% python3 -q
>>> import numpy as np
>>> np.set_printoptions(suppress=True, linewidth=120)
>>> A = np.tril(np.array([[-3, 0], [1, 0]]), -1) + np.eye(2, dtype=int)
>>> A
array([[1, 0],
       [1, 1]])
>>> round(np.linalg.det(A[::-1]), 3)
np.float64(-1.0)
>>> round(np.linalg.det(A.T), 3)
np.float64(1.0)
>>> np.einsum("ij,ji->", A, A)
np.int64(2)
>>> np.poly(A)
array([ 1., -2.,  1.])
>>> np.einsum("ii->", A)
np.int64(2)
>>> m1 = np.loadtxt("block17.csv", delimiter=",")
>>> m1.round(3)
array([[-0.12 ,  0.277,  0.953,  0.038],
       [-0.54 , -0.59 ,  0.127, -0.587],
       [-0.42 ,  0.757, -0.256, -0.43 ],
       [-0.72 , -0.046, -0.104,  0.685]])
>>> # orthonormal columns
>>> x0 = np.array([-1, -1, 3, -1])
>>> y = m1 @ x0
>>> y.round(3)
array([ 2.662,  2.098, -0.676, -0.233])
>>> np.round(np.linalg.solve(m1.T, m1[0]), 3) + 0
array([1., 0., 0., 0.])
>>> np.round(np.linalg.solve(m1, 5 * y), 3)
array([-5., -5., 15., -5.])
>>> np.round(np.linalg.solve(m1, y + m1[:, 0]), 3) + 0
array([ 0., -1.,  3., -1.])
>>> out = m1 / np.sqrt((m1 ** 2).mean(axis=1, keepdims=True))
>>> np.linalg.matrix_rank(out) == np.linalg.matrix_rank(m1)
np.True_
>>> r0 = np.array([1, 2])
>>> out = A + np.outer(r0, np.eye(2)[1])
>>> round(np.linalg.det(out) / np.linalg.det(A), 3), round(float(1 + np.linalg.solve(A, r0)[1]), 3)
(np.float64(2.0), 2.0)
>>> np.linalg.matrix_rank(out - A)
np.int64(1)
